In [1]: import numpy as np

In [2]: import numpy.linalg as la

In [3]: np.set_printoptions(precision=2, suppress=True, linewidth=100)

In [4]: feats = np.loadtxt("m.csv", delimiter=",")

In [5]: print(feats)
[[-1. -4. -2.  0.  1.  0.  5.  2.  0. -1. -5.  5. -5.  1.]
 [ 3. -4. -4.  1. -2.  4. -3. -4.  1.  3. -1.  1.  3.  2.]
 [ 0.  0.  0.  2. -2.  0.  4. -5. -1. -2.  5. -5. -2.  3.]
 [-3.  3.  4. -2. -5.  4. -1. -5.  1. -1. -4.  2. -4. -4.]
 [ 0.  3.  2.  1. -1.  2.  3. -3. -3. -3. -3.  1. -5.  1.]
 [-3.  1.  2.  4.  1.  0. -3. -4.  1. -4.  5.  0.  1. -1.]
 [ 0.  4. -1.  5. -4.  1. -2.  5. -5.  2.  0. -4.  4. -3.]
 [ 4. -3.  4. -2.  1.  0.  4.  5.  3. -1. -1.  5. -4. -1.]
 [ 3. -4. -4. -2.  2.  1.  4. -4.  3.  2.  1. -3.  2. -3.]
 [ 1. -4.  2.  3.  0.  5. -1. -4.  0.  2.  4. -5.  1.  0.]
 [ 0. -4. -4.  3.  5.  3. -2.  1.  0.  1.  3.  5.  4. -3.]
 [ 5. -2.  3.  4.  3.  0.  4. -4. -4. -4. -3.  0.  4.  4.]
 [ 3.  1.  4. -4. -5. -3.  4.  1. -4.  2. -1. -5. -3.  1.]
 [-3. -5. -4.  0.  2. -2. -3.  1.  4.  3.  5. -2.  0. -2.]
 [ 5.  5.  0.  0.  0.  2. -1. -5. -3.  0.  4. -3.  2.  4.]]

In [6]: x0 = np.array([3, -1, 3, -1, 0, 0, -1, 3, 1, -3, -1, -2, -2, -1])

In [7]: rhs = feats @ x0

In [8]: print(np.round(la.lstsq(feats, rhs)[0], 2) + 0)
[ 3. -1.  3. -1.  0.  0. -1.  3.  1. -3. -1. -2. -2. -1.]

In [9]: print(np.round(la.solve(feats.T @ feats, feats.T @ rhs), 2) + 0)
[ 3. -1.  3. -1.  0.  0. -1.  3.  1. -3. -1. -2. -2. -1.]

In [10]: rng = np.random.default_rng(44)

In [11]: rhs = rhs + 0.1 * rng.normal(size=15)

In [12]: print(rhs)
[  3.14 -25.99  -9.97   4.11   6.08  -9.94  -3.04  45.9  -11.96  -3.05 -26.92   5.02  28.93 -13.97
 -12.93]

In [13]: coef, *_ = la.lstsq(feats, rhs)

In [14]: print([round(float(la.norm(la.solve(feats.T @ feats + lam * np.eye(14), feats.T @ rhs))), 2) for lam in (0, 1, 10, 100)])
[6.9, 5.81, 4.91, 3.03]

In [15]: print(np.round(feats.T @ (rhs - feats @ coef), 2) + 0)
[0. 0. 0. 0. 0. 0. 0. 0. 0. 0. 0. 0. 0. 0.]

In [16]: print(round(float(la.norm(rhs - feats @ coef)), 2))
0.04

In [17]: print(coef)
[ 2.98 -0.92  3.05 -0.87  0.03 -0.09 -0.92  2.92  1.04 -2.78 -1.   -1.91 -2.01 -0.99]

In [18]: q, Rm = la.qr(feats)

In [19]: print(np.allclose(Rm.T @ Rm, feats.T @ feats))
True

In [20]: print(round(np.trace(q @ q.T), 2))
14.0

In [21]: x0 = np.array([0, -3, 1, 2, 2, 0, 0, -1, 2, -1, 1, 0, -1, -2])

In [22]: rhs = feats @ x0

In [23]: coef, lr = np.zeros(14), 1 / la.norm(feats, 2) ** 2

In [24]: for i in range(5):
    ...:     coef -= lr * feats.T @ (feats @ coef - rhs)
    ...:     if i % 1 == 0: print(i, round(la.norm(feats @ coef - rhs), 2))
    ...: 
0 34.17
1 23.52
2 17.78
3 14.13
4 11.56

In [25]: print(coef)
[-0.66 -2.63  0.41  0.99  1.65  0.55  0.46 -0.92  1.71 -0.79  1.36  0.62 -0.34 -0.98]

In [26]: out = np.array([[-1, -1, 0, 2, 2, 1, 2, -2, 2, 0, -1, 2, -2, -1, 0]])

In [27]: M = out.T @ out

In [28]: print(M)
[[ 1  1  0 -2 -2 -1 -2  2 -2  0  1 -2  2  1  0]
 [ 1  1  0 -2 -2 -1 -2  2 -2  0  1 -2  2  1  0]
 [ 0  0  0  0  0  0  0  0  0  0  0  0  0  0  0]
 [-2 -2  0  4  4  2  4 -4  4  0 -2  4 -4 -2  0]
 [-2 -2  0  4  4  2  4 -4  4  0 -2  4 -4 -2  0]
 [-1 -1  0  2  2  1  2 -2  2  0 -1  2 -2 -1  0]
 [-2 -2  0  4  4  2  4 -4  4  0 -2  4 -4 -2  0]
 [ 2  2  0 -4 -4 -2 -4  4 -4  0  2 -4  4  2  0]
 [-2 -2  0  4  4  2  4 -4  4  0 -2  4 -4 -2  0]
 [ 0  0  0  0  0  0  0  0  0  0  0  0  0  0  0]
 [ 1  1  0 -2 -2 -1 -2  2 -2  0  1 -2  2  1  0]
 [-2 -2  0  4  4  2  4 -4  4  0 -2  4 -4 -2  0]
 [ 2  2  0 -4 -4 -2 -4  4 -4  0  2 -4  4  2  0]
 [ 1  1  0 -2 -2 -1 -2  2 -2  0  1 -2  2  1  0]
 [ 0  0  0  0  0  0  0  0  0  0  0  0  0  0  0]]

In [29]: labels = rng.permutation(15)

In [30]: print(labels)
[10  1  3 14  2  5  7  8 12  0 13 11  4  9  6]

In [31]: out = M[labels][:, labels]

In [32]: print(np.diag(out))
[1 1 4 0 0 1 4 4 4 1 1 4 4 0 4]

In [33]: print(np.trace(out))
33

In [34]: print(round(float(la.det(out)), 2), np.round(la.det(M[labels]), 2))
0.0 0.0

In [35]: print(np.allclose(out, M))
False

In [36]: w, vecs = la.eigh(M)

In [37]: x0 = np.array([7, 6, 7, 0, 3, 4, 1, 3, 5, 4, 7, 0, 4, 0, 3])

In [38]: print((np.sign(vecs[:, -1].round(6)) == np.sign(vecs[0, -1].round(6))).astype(int))
[1 1 0 0 0 0 0 1 0 0 1 0 1 1 0]

In [39]: print(np.allclose(M[:-1].T @ la.lstsq(M[:-1].T, M[-1])[0], M[-1]))
True

In [40]: print(np.abs(np.diag(la.qr(M)[1])) > 1e-9)
[ True False False False False False False False False False False False False False False]

In [41]: print(la.lstsq(M[:-1].T, M[-1])[2])
1

In [42]: print(round(np.trace(la.pinv(M) @ M), 2))
1.0

In [43]: print(np.round(np.sort(np.abs(la.eigvals(M))), 2) + 0)
[ 0.  0.  0.  0.  0.  0.  0.  0.  0.  0.  0.  0.  0.  0. 33.]

In [44]: print(round(float(la.det(M)), 2))
0.0

In [45]: print(np.allclose(M, M.T))
True

In [46]: print(np.trace(M))
33

In [47]: out = np.array([[0, 0],
    ...:     [1, 0],
    ...:     [0, 2],
    ...:     [0, 2],
    ...:     [0, 1],
    ...:     [0, 0],
    ...:     [2, 2],
    ...:     [2, 1],
    ...:     [0, 0],
    ...:     [1, 1],
    ...:     [1, 0],
    ...:     [1, 1],
    ...:     [0, 0],
    ...:     [0, 0],
    ...:     [0, 0]])

In [48]: print(M @ out)
[[  0 -10]
 [  0 -10]
 [  0   0]
 [  0  20]
 [  0  20]
 [  0  10]
 [  0  20]
 [  0 -20]
 [  0  20]
 [  0   0]
 [  0 -10]
 [  0  20]
 [  0 -20]
 [  0 -10]
 [  0   0]]

In [49]: print(np.einsum("ij->j", M))
[-3 -3  0  6  6  3  6 -6  6  0 -3  6 -6 -3  0]
